In [1]: import numpy as np

In [2]: np.set_printoptions(precision=1, suppress=True, linewidth=100, legacy="1.25")

In [3]: def rnd(a):
   ...:     return np.round(a, 1) + 0
   ...: 

In [4]: M = np.loadtxt("block4.csv", delimiter=",")

In [5]: M
Out[5]: 
array([[3., 1., 0., 0.],
       [0., 3., 1., 0.],
       [0., 0., 3., 1.],
       [0., 0., 0., 3.]])

In [6]: np.prod(np.diag(M)), rnd(np.linalg.det(M))
Out[6]: (81.0, 81.0)

In [7]: M @ M
Out[7]: 
array([[9., 6., 1., 0.],
       [0., 9., 6., 1.],
       [0., 0., 9., 6.],
       [0., 0., 0., 9.]])

In [8]: rnd(np.linalg.matrix_power(M - np.diag(np.diag(M)), 4))
Out[8]: 
array([[0., 0., 0., 0.],
       [0., 0., 0., 0.],
       [0., 0., 0., 0.],
       [0., 0., 0., 0.]])

In [9]: [int(np.linalg.matrix_rank(np.linalg.matrix_power(M, p))) for p in range(1, 5)]
Out[9]: [4, 4, 4, 4]

In [10]: np.linalg.matrix_rank(M - M[0, 0] * np.eye(4))
Out[10]: 3

In [11]: w, evecs = np.linalg.eig(M)

In [12]: M @ evecs[:, 0] - w[0] * evecs[:, 0]
Out[12]: array([0., 0., 0., 0.])

In [13]: rnd(np.sort(np.linalg.eigvals(M.T)))
Out[13]: array([3., 3., 3., 3.])

In [14]: W = np.array([[-3, 0, 5], [-2, 4, 8], [-7, 5, -7], [5, 9, 4]])

In [15]: beta = np.array([3, 5, 2])

In [16]: hid = np.maximum(M @ W + beta, 0)

In [17]: hid
Out[17]: 
array([[ 0.,  9., 25.],
       [ 0., 22., 19.],
       [ 0., 29.,  0.],
       [18., 32., 14.]])

In [18]: C = np.array([[2, -1], [-3, -1], [-3, -3]])

In [19]: (hid @ C).round(6).argmax(axis=1)
Out[19]: array([1, 1, 1, 1])

In [20]: A2 = hid / np.linalg.norm(hid, axis=1, keepdims=True)

In [21]: C2 = A2 @ A2.T

In [22]: rnd(np.degrees(np.arccos(np.clip(C2[1, 0], -1, 1))))
Out[22]: 29.4

In [23]: (np.abs(C2) > 0.9).astype(int)
Out[23]: 
array([[1, 0, 0, 0],
       [0, 1, 0, 0],
       [0, 0, 1, 0],
       [0, 0, 0, 1]])

In [24]: rnd(np.linalg.norm(A2, axis=1))
Out[24]: array([1., 1., 1., 1.])

In [25]: np.argwhere(np.triu(np.abs(C2) > 0.95, 1))
Out[25]: array([], shape=(0, 2), dtype=int64)

In [26]: rnd(C2[1])
Out[26]: array([0.9, 1. , 0.8, 0.8])

In [27]: np.trace(M)
Out[27]: 12.0

In [28]: np.allclose(M, M.T)
Out[28]: False

In [29]: W0 = np.load("run4.npy")

In [30]: W0
Out[30]: 
array([[2, 1, 2, 5],
       [1, 2, 1, 2],
       [2, 1, 2, 1],
       [5, 2, 1, 2]])

In [31]: w, evecs = np.linalg.eig(W0)

In [32]: rnd(np.sort(np.linalg.eigvals(W0 @ W0)))
Out[32]: array([ 1.5,  1.9, 10.5, 74.1])

In [33]: rnd(np.sort(np.linalg.eigvals(W0.T)))
Out[33]: array([-3.2,  1.2,  1.4,  8.6])

In [34]: rnd(np.prod(w))
Out[34]: -48.0

In [35]: rnd(np.linalg.eigvalsh(W0).min())
Out[35]: -3.2

In [36]: np.all(np.linalg.eigvalsh(W0) > 0)
Out[36]: False

In [37]: E = np.array([[0.1, 1.8, -2.6, -0.9],
    ...:     [-0.2, 0.5, 1.6, 0.5],
    ...:     [0.4, -1.3, -1.5, 0.5],
    ...:     [1.5, -0.6, -1.5, -0.6]])

In [38]: E[:, 0] *= 3

In [39]: rnd(E)
Out[39]: 
array([[ 0.3,  1.8, -2.6, -0.9],
       [-0.6,  0.5,  1.6,  0.5],
       [ 1.2, -1.3, -1.5,  0.5],
       [ 4.5, -0.6, -1.5, -0.6]])

In [40]: A2 = np.linalg.inv(E)

In [41]: rnd(np.linalg.det(E) * A2)
Out[41]: 
array([[ -0.4,  -4.8,  -0.6,  -3.9],
       [ -6.2, -11.7,  -0.7,  -1. ],
       [  3.4,  -1.1,   5.1,  -1.7],
       [ -5.1, -21.9, -16.3,   1.8]])

In [42]: rnd(E @ A2)
Out[42]: 
array([[1., 0., 0., 0.],
       [0., 1., 0., 0.],
       [0., 0., 1., 0.],
       [0., 0., 0., 1.]])

In [43]: (np.abs(A2) > 1e-9).astype(int)
Out[43]: 
array([[1, 1, 1, 1],
       [1, 1, 1, 1],
       [1, 1, 1, 1],
       [1, 1, 1, 1]])

In [44]: rnd(np.linalg.inv(A2))
Out[44]: 
array([[ 0.3,  1.8, -2.6, -0.9],
       [-0.6,  0.5,  1.6,  0.5],
       [ 1.2, -1.3, -1.5,  0.5],
       [ 4.5, -0.6, -1.5, -0.6]])

In [45]: rnd(np.linalg.cond(E))
Out[45]: 10.7

In [46]: rnd(np.linalg.slogdet(E)[0])
Out[46]: -1.0

In [47]: rng = np.random.default_rng(99)

In [48]: z = rng.permutation(4)

In [49]: z
Out[49]: array([0, 2, 3, 1])

In [50]: A2 = E[z][:, z]

In [51]: rnd(A2)
Out[51]: 
array([[ 0.3, -2.6, -0.9,  1.8],
       [ 1.2, -1.5,  0.5, -1.3],
       [ 4.5, -1.5, -0.6, -0.6],
       [-0.6,  1.6,  0.5,  0.5]])

In [52]: rnd(np.diag(A2))
Out[52]: array([ 0.3, -1.5, -0.6,  0.5])

In [53]: rnd(np.sort(np.abs(np.linalg.eigvals(A2))))
Out[53]: array([0.9, 1.5, 3.4, 3.4])

In [54]: A2 = M / np.sqrt((M ** 2).mean(axis=1, keepdims=True))

In [55]: rnd(np.linalg.norm(A2, axis=1))
Out[55]: array([2., 2., 2., 2.])

In [56]: rnd(M - M.mean(axis=1, keepdims=True))
Out[56]: 
array([[ 2. ,  0. , -1. , -1. ],
       [-1. ,  2. ,  0. , -1. ],
       [-1. , -1. ,  2. ,  0. ],
       [-0.8, -0.8, -0.8,  2.2]])

In [57]: rnd(A2[2])
Out[57]: array([0. , 0. , 1.9, 0.6])

In [58]: rnd(np.abs(np.linalg.eigvals(E)).max())
Out[58]: 3.4

In [59]: rnd(np.trace(E))
Out[59]: -1.3

In [60]: rnd(E @ E)
Out[60]: 
array([[-8.2,  5.4,  7.4, -0.1],
       [ 3.7, -3.2, -0.8,  1.3],
       [ 1.6,  3.2, -3.7, -2.8],
       [-2.8, 10.1, -9.5, -4.7]])

In [61]: rnd(np.sort(np.abs(np.linalg.eigvals(E))))
Out[61]: array([0.9, 1.5, 3.4, 3.4])

In [62]: np.allclose(E @ E.T, E.T @ E)
Out[62]: False

In [63]: left, sigma, vt = np.linalg.svd(E, full_matrices=False)

In [64]: (sigma > 1e-8).sum()
Out[64]: 4

In [65]: np.abs(left[:, 0]).round(6).argmax()
Out[65]: 3

In [66]: np.allclose(left * sigma @ vt, E)
Out[66]: True

In [67]: rnd(np.sqrt((sigma ** 2).sum())), rnd(np.linalg.norm(E))
Out[67]: (6.6, 6.6)

In [68]: rnd(np.abs(vt[0]))
Out[68]: array([0.8, 0.1, 0.5, 0.1])

In [69]: left.shape, sigma.shape, vt.shape
Out[69]: ((4, 4), (4,), (4, 4))

In [70]: arr = np.loadtxt("test9.csv", delimiter=",")

In [71]: rnd(arr)
Out[71]: 
array([[-0.7,  1.2, -1.4,  2.3],
       [ 0.5, -1.6,  1.6,  1.9],
       [ 0. , -2.2, -2. , -0.1],
       [ 2.9,  0.6, -0.6,  0.2]])

In [72]: A2 = arr + rng.integers(-2, 3, (4, 2)) @ rng.integers(-2, 3, (2, 4))

In [73]: rnd(A2)
Out[73]: 
array([[-0.7,  3.2, -1.4,  6.3],
       [ 0.5, -3.6,  1.6, -2.1],
       [ 0. , -2.2, -4. , -0.1],
       [ 2.9,  2.6, -1.6,  4.2]])

In [74]: rnd(A2 - arr)
Out[74]: 
array([[ 0.,  2.,  0.,  4.],
       [ 0., -2.,  0., -4.],
       [ 0.,  0., -2.,  0.],
       [ 0.,  2., -1.,  4.]])

In [75]: P = np.triu(np.array([[0, 4, 0, 4], [3, 4, 3, 1], [5, 1, 2, 0], [5, 5, 1, 1]]), 1) + np.eye(4)

In [76]: A2 = P @ E @ np.linalg.inv(P)

In [77]: rnd(P @ E - E @ P)
Out[77]: 
array([[ 15.6,  -1.6,  -5. ,  -3.4],
       [  8.1,  -2.1,  -7.5,   2.8],
       [  0. ,  -4.8,   3.9,  -3.5],
       [  0. , -18. ,   1.8, -17.4]])

In [78]: rnd(np.trace(A2)), rnd(np.trace(E))
Out[78]: (-1.3, -1.3)

In [79]: rnd(np.poly(arr))
Out[79]: array([  1. ,   4.1,   0. , -36.5, -81. ])

In [80]: rnd(np.linalg.eigvals(arr).sum().real)
Out[80]: -4.1

In [81]: x0 = np.array([3, 3, 1, -3])

In [82]: rhs = arr @ x0

In [83]: beta, lr = np.zeros(4), 1 / np.linalg.norm(arr, 2) ** 2

In [84]: for i in range(8):
    ...:     beta -= lr * arr.T @ (arr @ beta - rhs)
    ...:     if i % 2 == 0: print(i, round(np.linalg.norm(arr @ beta - rhs), 1))
    ...: 
0 0.0
2 0.0
4 0.0
6 0.0

In [85]: rnd(np.linalg.cond(arr))
Out[85]: 1.0

In [86]: F = np.load("data.npy")

In [87]: F
Out[87]: 
array([[ 4,  2, -1],
       [ 2, 17,  0],
       [ 2,  2,  6]])

In [88]: f, g = F[1], F[0]

In [89]: f @ f
Out[89]: 293

In [90]: f @ g
Out[90]: 42

In [91]: p = (f @ g) / (f @ f) * f

In [92]: rnd(g - p)
Out[92]: array([ 3.7, -0.4, -1. ])

In [93]: rnd((g - p) @ f)
Out[93]: 0.0

In [94]: np.outer(f, g)
Out[94]: 
array([[  8,   4,  -2],
       [ 68,  34, -17],
       [  0,   0,   0]])

In [95]: np.linalg.matrix_rank(np.outer(f, g))
Out[95]: 1

In [96]: rnd(np.linalg.norm(f + g) ** 2 + np.linalg.norm(f - g) ** 2)
Out[96]: 628.0

In [97]: A = np.arange(12).reshape(3, 4) + -1

In [98]: A
Out[98]: 
array([[-1,  0,  1,  2],
       [ 3,  4,  5,  6],
       [ 7,  8,  9, 10]])

In [99]: left, sigma, vt = np.linalg.svd(A)

In [100]: evecs = vt[:(sigma > 1e-8).sum()]

In [101]: x0 = A[0] + 4 * A[2] + rng.integers(2) * np.eye(4)[3]

In [102]: x0
Out[102]: array([27., 32., 37., 43.])

In [103]: rnd(np.linalg.norm(x0 - evecs.T @ evecs @ x0))
Out[103]: 0.5

In [104]: x0 = np.array([1, 5, -5, -3])

In [105]: a = np.maximum(A @ x0, 0)

In [106]: rnd(np.tanh(A @ x0))
Out[106]: array([-1., -1., -1.])

In [107]: A * (a > 1e-9)[:, None]
Out[107]: 
array([[0, 0, 0, 0],
       [0, 0, 0, 0],
       [0, 0, 0, 0]])

In [108]: A.T @ a
Out[108]: array([0, 0, 0, 0])

In [109]: np.flatnonzero(a > 1e-9)
Out[109]: array([], dtype=int64)

In [110]: np.maximum(A @ x0, 0) - np.maximum(-A @ x0, 0)
Out[110]: array([-12, -20, -28])

In [111]: r = np.linalg.matrix_rank(A)

In [112]: r
Out[112]: 2

In [113]: null = np.linalg.svd(A)[2][r:].T

In [114]: np.linalg.matrix_rank(A.T @ A), np.linalg.matrix_rank(A @ A.T)
Out[114]: (2, 2)

In [115]: np.allclose(A @ null, 0)
Out[115]: True

In [116]: rnd(null @ null.T)
Out[116]: 
array([[ 0.3, -0.4, -0.1,  0.2],
       [-0.4,  0.7, -0.2, -0.1],
       [-0.1, -0.2,  0.7, -0.4],
       [ 0.2, -0.1, -0.4,  0.3]])

In [117]: [int(np.linalg.matrix_rank(A[:, :j + 1])) for j in range(4)]
Out[117]: [1, 2, 2, 2]

In [118]: m1 = np.load("a.npy")

In [119]: m1
Out[119]: 
array([[1, 0, 0],
       [0, 0, 1],
       [0, 1, 0]])

In [120]: Q, R = np.linalg.qr(m1)

In [121]: Q.T @ Q
Out[121]: 
array([[1., 0., 0.],
       [0., 1., 0.],
       [0., 0., 1.]])

In [122]: np.abs(np.diag(R))
Out[122]: array([1., 1., 1.])

In [123]: Q
Out[123]: 
array([[ 1.,  0.,  0.],
       [-0.,  0., -1.],
       [-0., -1.,  0.]])

In [124]: Q.shape, R.shape
Out[124]: ((3, 3), (3, 3))

In [125]: np.trace(Q @ Q.T)
Out[125]: 3.0

In [126]: R
Out[126]: 
array([[ 1.,  0.,  0.],
       [ 0., -1.,  0.],
       [ 0.,  0., -1.]])

In [127]: abs(R[0, 0]), rnd(np.linalg.norm(m1[:, 0]))
Out[127]: (1.0, 1.0)

In [128]: x0 = np.array([1, 1, 0])

In [129]: rnd(np.sort(np.abs(np.degrees(np.angle(np.linalg.eigvals(m1))))))
Out[129]: array([  0.,   0., 180.])

In [130]: rnd(np.linalg.det(m1))
Out[130]: -1.0

In [131]: [p for p in range(1, 25) if np.allclose(np.linalg.matrix_power(m1, p), np.eye(3))]
Out[131]: [2, 4, 6, 8, 10, 12, 14, 16, 18, 20, 22, 24]

In [132]: 3 - np.linalg.matrix_rank(m1 - np.eye(3), tol=1e-8)
Out[132]: 2

In [133]: rnd(np.linalg.eigvalsh(m1).min())
Out[133]: -1.0

In [134]: Q = F.astype(float).copy()

In [135]: for j in range(3):
     ...:     Q[:, j] -= Q[:, :j] @ (Q[:, :j].T @ Q[:, j])
     ...:     Q[:, j] /= np.linalg.norm(Q[:, j])
     ...: 

In [136]: rnd(Q.T @ F)
Out[136]: 
array([[ 4.9,  9.4,  1.6],
       [ 0. , 14.5, -0.4],
       [ 0. ,  0. ,  5.8]])

In [137]: rnd(Q.T @ Q)
Out[137]: 
array([[1., 0., 0.],
       [0., 1., 0.],
       [0., 0., 1.]])

In [138]: rnd(Q)
Out[138]: 
array([[ 0.8, -0.4, -0.4],
       [ 0.4,  0.9, -0.1],
       [ 0.4, -0.1,  0.9]])

In [139]: K = np.load("x.npy")

In [140]: K
Out[140]: 
array([[0, 1, 1],
       [1, 0, 1],
       [1, 1, 0]])

In [141]: A2 = K + rng.integers(-2, 3, (3, 1)) @ rng.integers(-2, 3, (1, 3))

In [142]: A2
Out[142]: 
array([[ 1,  0,  2],
       [-1,  2, -1],
       [ 2,  0,  1]])

In [143]: rnd(np.linalg.svd(A2 - K, compute_uv=False))
Out[143]: array([4.2, 0. , 0. ])

In [144]: np.linalg.matrix_rank(A2 - K, tol=1e-8)
Out[144]: 1
